In [1]: import numpy as np

In [2]: import numpy.linalg as la

In [3]: np.set_printoptions(suppress=True, linewidth=120)

In [4]: K = np.array([[1.1, -3.0, 0.0], [-1.0, -2.9, -3.0], [1.0, -3.0, 0.1]])

In [5]: rng = np.random.default_rng(29)

In [6]: z = rng.permutation(3)

In [7]: M2 = K[:, z] * rng.choice([-1, 1], 3)

In [8]: print(M2)
[[ 0.   1.1  3. ]
 [-3.  -1.   2.9]
 [ 0.1  1.   3. ]]

In [9]: U, _, VT = la.svd(K.T @ M2)

In [10]: print(z)
[2 0 1]

In [11]: print(np.round(U @ VT, 3) + 0)
[[ 0.  1.  0.]
 [ 0.  0. -1.]
 [ 1.  0.  0.]]

In [12]: mat = np.load("layer10.npy")

In [13]: print(mat.round(3))
[[-0.844  0.031 -0.452  0.179]
 [ 0.099 -0.051  0.385  0.42 ]
 [ 0.    -0.996 -0.081 -0.004]
 [-0.397 -0.044  0.534 -0.726]
 [-0.347 -0.039  0.597  0.514]]

In [14]: t3 = np.stack([mat, -3 * mat, mat[::-1]])

In [15]: print(la.matrix_rank(t3.reshape(3, -1)))
2

In [16]: print(np.round(la.norm(t3, axis=(1, 2)), 3))
[2. 6. 2.]

In [17]: print(la.matrix_rank(t3))
[4 4 4]

In [18]: J = np.load("a.npy")

In [19]: print(J)
[[ 0.   1.4 -0.6]
 [-0.4  0.1  1.6]
 [ 1.8 -2.   0.2]
 [ 0.3  0.1 -1.5]
 [ 1.9  0.4 -0.8]
 [ 1.6  0.3  1. ]
 [-0.4 -0.6 -0.9]
 [-0.4 -0.2 -0.8]
 [-0.5  0.4  0.1]
 [-0.6  0.1  1.1]
 [-1.8 -0.6 -0.3]
 [ 0.9 -0.1 -0.5]
 [ 0.4  1.4  1.3]
 [-0.3  0.9  1. ]
 [-0.2 -0.6  0.4]
 [-1.   0.7  0.2]
 [ 2.8  1.4 -0.1]
 [ 0.8 -0.5 -0.3]
 [18.  -2.  10. ]
 [-1.6 -1.3 -0.4]
 [-1.1  1.4  0.4]
 [-1.4 -0.1  1.2]
 [-0.3 -0.1  0.7]
 [-1.1  0.2  0.7]
 [ 1.4 -0.5  2.4]
 [ 1.8 -1.5 -0.4]
 [-0.5  1.1 -0.6]]

In [20]: # row 18 dominates

In [21]: O, R = la.qr(J)

In [22]: print(round(float(abs(R[0, 0])), 3), round(la.norm(J[:, 0]), 3))
18.997 18.997

In [23]: print(np.round(O.T @ O, 3) + 0)
[[1. 0. 0.]
 [0. 1. 0.]
 [0. 0. 1.]]

In [24]: print(np.allclose(R.T @ R, J.T @ J))
True

In [25]: z = J[:, 2] > np.median(J[:, 2])

In [26]: r0 = J[z].mean(axis=0) - J[~z].mean(axis=0)

In [27]: print(((J - J.mean(axis=0)) @ r0 > 0).astype(int))
[0 1 0 0 0 1 0 0 0 0 0 0 1 1 0 0 1 0 1 0 0 0 0 0 1 0 0]

In [28]: print(r0.round(3))
[1.06  0.178 2.263]

In [29]: print(z.astype(int))
[0 1 0 0 0 1 0 0 0 1 0 0 1 1 1 0 0 0 1 0 1 1 1 1 1 0 0]

In [30]: cen = J - J.mean(axis=0)

In [31]: V = la.svd(cen)[2][:1]

In [32]: M2 = cen - cen @ V.T @ V

In [33]: print(np.round((cen @ V.T).std(axis=0), 3))
[4.028]

In [34]: M2 = J + rng.integers(-2, 3, (27, 1)) @ rng.integers(-2, 3, (1, 3))

In [35]: print(M2.round(3))
[[ 0.   1.4 -0.6]
 [-2.4  2.1  2.6]
 [ 3.8 -4.  -0.8]
 [ 0.3  0.1 -1.5]
 [ 5.9 -3.6 -2.8]
 [-2.4  4.3  3. ]
 [ 3.6 -4.6 -2.9]
 [-0.4 -0.2 -0.8]
 [ 1.5 -1.6 -0.9]
 [ 3.4 -3.9 -0.9]
 [ 0.2 -2.6 -1.3]
 [-1.1  1.9  0.5]
 [ 4.4 -2.6 -0.7]
 [ 3.7 -3.1 -1. ]
 [ 1.8 -2.6 -0.6]
 [ 3.  -3.3 -1.8]
 [ 0.8  3.4  0.9]
 [ 4.8 -4.5 -2.3]
 [16.   0.  11. ]
 [-5.6  2.7  1.6]
 [-5.1  5.4  2.4]
 [ 2.6 -4.1 -0.8]
 [-4.3  3.9  2.7]
 [-5.1  4.2  2.7]
 [-0.6  1.5  3.4]
 [ 3.8 -3.5 -1.4]
 [ 3.5 -2.9 -2.6]]

In [36]: print(np.round(la.svd(M2 - J, compute_uv=False), 3) + 0)
[24.372  0.     0.   ]

In [37]: print(la.matrix_rank(M2 - J, tol=1e-8))
1

In [38]: print(np.round(M2 - J, 3))
[[ 0.  0.  0.]
 [-2.  2.  1.]
 [ 2. -2. -1.]
 [ 0.  0.  0.]
 [ 4. -4. -2.]
 [-4.  4.  2.]
 [ 4. -4. -2.]
 [ 0.  0.  0.]
 [ 2. -2. -1.]
 [ 4. -4. -2.]
 [ 2. -2. -1.]
 [-2.  2.  1.]
 [ 4. -4. -2.]
 [ 4. -4. -2.]
 [ 2. -2. -1.]
 [ 4. -4. -2.]
 [-2.  2.  1.]
 [ 4. -4. -2.]
 [-2.  2.  1.]
 [-4.  4.  2.]
 [-4.  4.  2.]
 [ 4. -4. -2.]
 [-4.  4.  2.]
 [-4.  4.  2.]
 [-2.  2.  1.]
 [ 2. -2. -1.]
 [ 4. -4. -2.]]

In [39]: x = np.array([2, 1, 1])

In [40]: rhs = M2 @ x

In [41]: print(np.round(la.lstsq(M2, rhs)[0], 3))
[2. 1. 1.]

In [42]: print(np.round(la.pinv(M2) @ M2, 3) + 0)
[[1. 0. 0.]
 [0. 1. 0.]
 [0. 0. 1.]]

In [43]: print(rhs.round(3))
[ 0.8 -0.1  2.8 -0.8  5.4  2.5 -0.3 -1.8  0.5  2.  -3.5  0.2  5.5  3.3  0.4  0.9  5.9  2.8 43.  -6.9 -2.4  0.3 -2.
 -3.3  3.7  2.7  1.5]

In [44]: rhs = rhs + 0.02 * rng.normal(size=27)

In [45]: print(rhs.round(3))
[ 0.808 -0.089  2.814 -0.782  5.46   2.506 -0.297 -1.844  0.466  2.044 -3.445  0.209  5.498  3.311  0.359  0.889  5.892
  2.835 42.98  -6.893 -2.386  0.322 -2.009 -3.314  3.656  2.723  1.524]

In [46]: coef, *_ = la.lstsq(M2, rhs)

In [47]: print(coef.round())
[2. 1. 1.]

In [48]: print([round(float(la.norm(la.solve(M2.T @ M2 + lam * np.eye(3), M2.T @ rhs))), 2) for lam in (0, 1, 10, 100)])
[2.45, 2.43, 2.3, 1.79]

In [49]: W0 = np.loadtxt("block5.csv", delimiter=",")

In [50]: print(W0)
[[ -9.318  14.135  -0.618   3.306]
 [ -8.183  12.254   0.5     4.002]
 [-20.668  23.726   4.52   11.433]
 [ -3.048   9.405  15.419  10.315]
 [-11.535  12.519  -1.276   3.815]
 [ -2.365   9.451  13.799   7.495]
 [-22.05   22.954   4.476  11.142]
 [-20.115  23.512   5.789  11.256]
 [ -2.625   9.653  14.285   7.55 ]
 [-21.982  23.337   5.304  12.174]
 [ -1.536   8.054  15.196   9.349]
 [-22.583  23.806   3.763  11.494]
 [ -3.822   9.409  13.93    7.319]
 [ -4.519   7.702  14.367   7.527]
 [ -4.226   8.044  15.57    9.628]
 [ -9.371  13.208   2.472   4.421]
 [-22.127  22.779   5.096  11.564]
 [ -3.679   7.192  14.997  10.732]
 [ -3.657  10.261  14.904   9.518]
 [-24.261  22.471   4.87   10.438]
 [-21.682  23.636   4.083  12.042]
 [ -9.554  12.334  -0.278   4.48 ]
 [-21.899  23.508   4.775  12.662]
 [-22.228  23.298   4.659  11.084]
 [ -4.04    8.827  13.405   7.685]
 [-21.643  22.799   3.064  11.825]
 [-22.219  21.986   4.693  13.024]
 [ -8.902  10.981   2.029   4.053]
 [ -9.439  14.457   1.379   3.962]]

In [51]: x = np.array([1, -1, 0, 1])

In [52]: rhs = W0 @ x

In [53]: print(np.round(la.solve(W0.T @ W0, W0.T @ rhs), 3) + 0)
[ 1. -1.  0.  1.]

In [54]: print(np.round(la.lstsq(W0, rhs)[0], 3) + 0)
[ 1. -1.  0.  1.]

In [55]: rhs = rhs + 0.05 * rng.normal(size=29)

In [56]: print(rhs.round(3))
[-20.171 -16.423 -33.031  -2.148 -20.203  -4.345 -33.859 -32.316  -4.698 -33.176  -0.16  -34.806  -5.862  -4.664
  -2.606 -18.114 -33.405  -0.085  -4.442 -36.284 -33.281 -17.384 -32.657 -34.415  -5.188 -32.584 -31.175 -15.913
 -20.025]

In [57]: coef, *_ = la.lstsq(W0, rhs)

In [58]: print(coef.round())
[ 1. -1. -0.  1.]

In [59]: print(np.round(W0.T @ (rhs - W0 @ coef), 3) + 0)
[0. 0. 0. 0.]

In [60]: print(coef.round(3))
[ 0.999 -1.005 -0.001  1.008]

In [61]: print(np.round(la.norm(rhs - W0 @ coef), 3))
0.242
